$ ipython --no-banner

In [1]: import numpy as np

In [2]: import numpy.linalg as la

In [3]: np.set_printoptions(precision=1, suppress=True, linewidth=200, floatmode="fixed")

In [4]: feats = np.load("data.npy")

In [5]: print(feats)
[[-0.6  1.0 -1.5]
 [-0.3  0.1 -1.4]
 [-0.1 -0.7 -1.9]
 [ 1.4  1.1 -0.6]]

In [6]: rng = np.random.default_rng(11)

In [7]: labels = rng.permutation(3)

In [8]: A2 = feats[:, labels] * rng.choice([-1, 1], 3)

In [9]: print(A2)
[[ 1.0  0.6 -1.5]
 [ 0.1  0.3 -1.4]
 [-0.7  0.1 -1.9]
 [ 1.1 -1.4 -0.6]]

In [10]: left, _, Vt = la.svd(feats.T @ A2)

In [11]: print(labels)
[1 0 2]

In [12]: print(np.round(la.lstsq(feats, A2)[0], 1) + 0)
[[ 0.0 -1.0  0.0]
 [ 1.0  0.0  0.0]
 [ 0.0  0.0  1.0]]

In [13]: print(np.round(left @ Vt, 1) + 0)
[[ 0.0 -1.0  0.0]
 [ 1.0  0.0  0.0]
 [ 0.0  0.0  1.0]]

In [14]: M = np.loadtxt("run14.csv", delimiter=",")

In [15]: print(M)
[[ 0.7 -1.4  1.5]
 [ 0.6  0.7  0.9]
 [ 0.4  0.8  0.9]
 [ 0.9 -0.3  0.7]]

In [16]: x = np.array([2, -5, -2])

In [17]: target = M @ x

In [18]: print(np.round(la.pinv(M) @ M, 1) + 0)
[[1.0 0.0 0.0]
 [0.0 1.0 0.0]
 [0.0 0.0 1.0]]

In [19]: la.solve(M, target)
LinAlgError: Last 2 dimensions of the array must be square


In [20]: target = target + 0.1 * rng.normal(size=4)

In [21]: print(target)
[ 5.3 -4.1 -5.1  2.0]

In [22]: coef, *_ = la.lstsq(M, target)

In [23]: print(round(float(la.norm(target - M @ coef)), 1))
0.0

In [24]: print([round(float(la.norm(la.solve(M.T @ M + lam * np.eye(3), M.T @ target))), 2) for lam in (0, 1, 10, 100)])
[5.85, 3.74, 1.14, 0.15]

In [25]: A2 = np.c_[M[:, :1] @ np.array([[0]]), np.array([1, 4, 6, 9])]

In [26]: print(A2)
[[0.0 1.0]
 [0.0 4.0]
 [0.0 6.0]
 [0.0 9.0]]

In [27]: print(la.lstsq(M, A2[:, 0])[0])
[0.0 0.0 0.0]

In [28]: print(la.norm(la.qr(M)[0].T @ A2, axis=0) ** 2 / ((A2 ** 2).sum(axis=0) + 1e-12))
[0.0 0.9]

In [29]: labels = rng.integers(0, 2, 4)

In [30]: data = np.array([[2, 3, 3, 0], [3, 2, 2, 0], [3, 3, 3, 3], [0, 2, 0, 2]]) * (labels[:, None] == labels)

In [31]: print(data)
[[2 3 0 0]
 [3 2 0 0]
 [0 0 3 0]
 [0 2 0 2]]

In [32]: O, R = la.qr(data)

In [33]: print(np.round(O @ R, 1) + 0)
[[2.0 3.0 0.0 0.0]
 [3.0 2.0 0.0 0.0]
 [0.0 0.0 3.0 0.0]
 [0.0 2.0 0.0 2.0]]

In [34]: print(round(float(np.trace(O @ O.T)), 1))
4.0

In [35]: print(np.round(O.T @ O, 1) + 0)
[[1.0 0.0 0.0 0.0]
 [0.0 1.0 0.0 0.0]
 [0.0 0.0 1.0 0.0]
 [0.0 0.0 0.0 1.0]]

In [36]: print(np.round(abs(R[0, 0]), 1), round(la.norm(data[:, 0]), 1))
3.6 3.6

In [37]: print(R)
[[-3.6 -3.3  0.0  0.0]
 [ 0.0  2.4  0.0  1.6]
 [ 0.0  0.0  3.0  0.0]
 [ 0.0  0.0  0.0  1.1]]

In [38]: print(np.abs(np.diag(R)))
[3.6 2.4 3.0 1.1]

In [39]: print(round(la.det(2 * data), 1), np.round(la.det(data), 1))
-480.0 -30.0

In [40]: print(np.poly(data))
[  1.0  -9.0  21.0   1.0 -30.0]

In [41]: print(round(la.det(data.T), 1))
-30.0

In [42]: print(round(float(la.det(data[::-1])), 1))
-30.0

In [43]: w, evecs = la.eig(data)

In [44]: print(data @ evecs[:, 0] - w[0] * evecs[:, 0])
[0.0 0.0 0.0 0.0]

In [45]: print(np.sort(la.eigvals(data.T)))
[-1.0  2.0  3.0  5.0]

In [46]: print(round(np.prod(w), 1))
-30.0

In [47]: P = np.triu(np.array([[1, 0, -1, 1], [-2, -1, 2, 2], [-2, -2, 0, -1], [0, 2, -2, -1]]), 1) + np.eye(4)

In [48]: A2 = P @ data @ la.inv(P)

In [49]: print(A2)
[[  2.0   5.0 -11.0 -21.0]
 [  3.0   6.0  -3.0 -14.0]
 [  0.0  -2.0   7.0   9.0]
 [  0.0   2.0  -4.0  -6.0]]
